% python3 -q
>>> import numpy as np
>>> np.set_printoptions(suppress=True, linewidth=200)
>>> X = np.loadtxt("case8.csv", delimiter=",")
>>> X
array([[-6. ,  0.6,  2.1,  3.9,  1.2,  1.5,  1.8,  4.2,  0.9],
       [ 0.4,  1. , -0.3, -0.9,  1.5, -0.5, -1.3, -1.4, -0.7],
       [-0.6,  1.5, -0.1, -0.4, -1.4, -0.3,  0.4, -1.2,  0.1],
       [-0.6,  0.8, -0.3, -0.4, -1.4, -0.5,  0.7,  0.1,  0.1],
       [-0.9, -0.7,  1.6,  1.4,  1. ,  0.5,  0.6, -1.7,  0.2],
       [ 0.2,  0.1, -0.1, -0.4, -0.5, -0.4,  0.2, -0.6, -0.3],
       [-0.1, -1.2, -0.8, -0.8,  0.8, -0.4, -1.4, -0.4,  0.9],
       [-1.6,  0.5, -0.8, -0.9, -2.4, -0.4,  0.3, -1.5, -0.4],
       [-0.6,  1.1, -1.7, -0.8, -0.4, -1.8,  1.2,  0.5, -0.6],
       [-1.3,  0.3,  0.7, -1. , -0.2, -1.1, -0.6,  0. ,  0.4],
       [-0.4,  0.2,  0.9, -0.7,  0.2, -1.1,  1.7, -0.7,  0.4],
       [ 0.5,  1.9, -0.6,  0.7, -0.3,  0. , -0.9, -0.5, -1.2],
       [-0.5, -0.7, -1. , -0.2,  0. , -1.7, -0.3,  0.2,  0.5],
       [-0.8,  0.5, -0.5, -0.1, -0.4,  0.9,  0.2, -1.6, -1.1],
       [-0.1, -0.3,  0.4,  0.2, -0.6, -0.8,  0.8, -1.2, -0.1],
       [-1.6,  0.7, -0.2,  0.5,  0.8,  0.1, -0.6,  0.6, -0.2],
       [ 0.5,  1.2,  1.7,  1.3, -2.1,  0.1, -0.2,  1.3,  0. ],
       [ 2.1,  0. ,  0.9,  0.1, -0.4,  1.3, -0.9,  1.5, -0.4],
       [ 1.2,  0.2, -1.1, -0.9, -0.1, -0.4,  1.7,  0.5,  0.9],
       [ 0.4,  0.1, -1.3,  1.3,  0.8,  0.4, -0.4, -0.5,  1.1],
       [-0.3,  1.4,  0.1,  0.4, -0.2, -0.8,  2.7,  0.8,  0.2],
       [-0.8,  0.7, -2. ,  0. ,  0. , -0.8,  0.4,  1.2, -0.4],
       [ 2.3, -0.2,  1.1,  1.6,  2.7,  0.9,  0. , -0.6,  2.6],
       [-0.8,  1.6, -0.1, -0.2,  0.5, -0.8, -1.4,  0.4, -1.3],
       [ 1.3,  0.7, -0.9,  0.6,  0.4,  1.3, -0.6,  2.1, -1.4],
       [-0.4, -2.1,  0.6, -0.6,  0.8, -0.7, -1.2, -0.6,  1.6],
       [-1.1, -0.1,  0.7, -0.1,  0.2, -1.3,  0.2,  0.9, -0.9],
       [-1.5,  0.3,  1.3, -0.5,  1.3, -0.6,  0. ,  0.2,  0.1],
       [-0.3,  1.2, -0.1, -0.7, -1.5, -0.9,  0. , -0.1, -0.3],
       [-0.9,  1.3,  2.6,  2.2, -0.9,  0.1,  0.7, -0.5,  1.7],
       [-1.5, -1.2,  1.5, -0.3,  1.2, -0.2,  0.1,  0.7,  0.3],
       [ 0.2,  1.5,  0.5,  1. ,  0.6,  0.3,  1.8,  0.9,  1.8]])
>>> idx = X[:, 6] > np.median(X[:, 6])
>>> u = X[idx].mean(axis=0) - X[~idx].mean(axis=0)
>>> u.round(3)
array([-0.788,  0.356, -0.013,  0.219, -0.712, -0.156,  1.569, -0.175,  0.031])
>>> idx.astype(int)
array([1, 0, 1, 1, 1, 1, 0, 1, 1, 0, 1, 0, 0, 1, 1, 0, 0, 0, 1, 0, 1, 1, 0, 0, 0, 0, 1, 0, 0, 1, 0, 1])
>>> round((((X - X.mean(axis=0)) @ u > 0) == idx).mean(), 3)
np.float64(0.906)
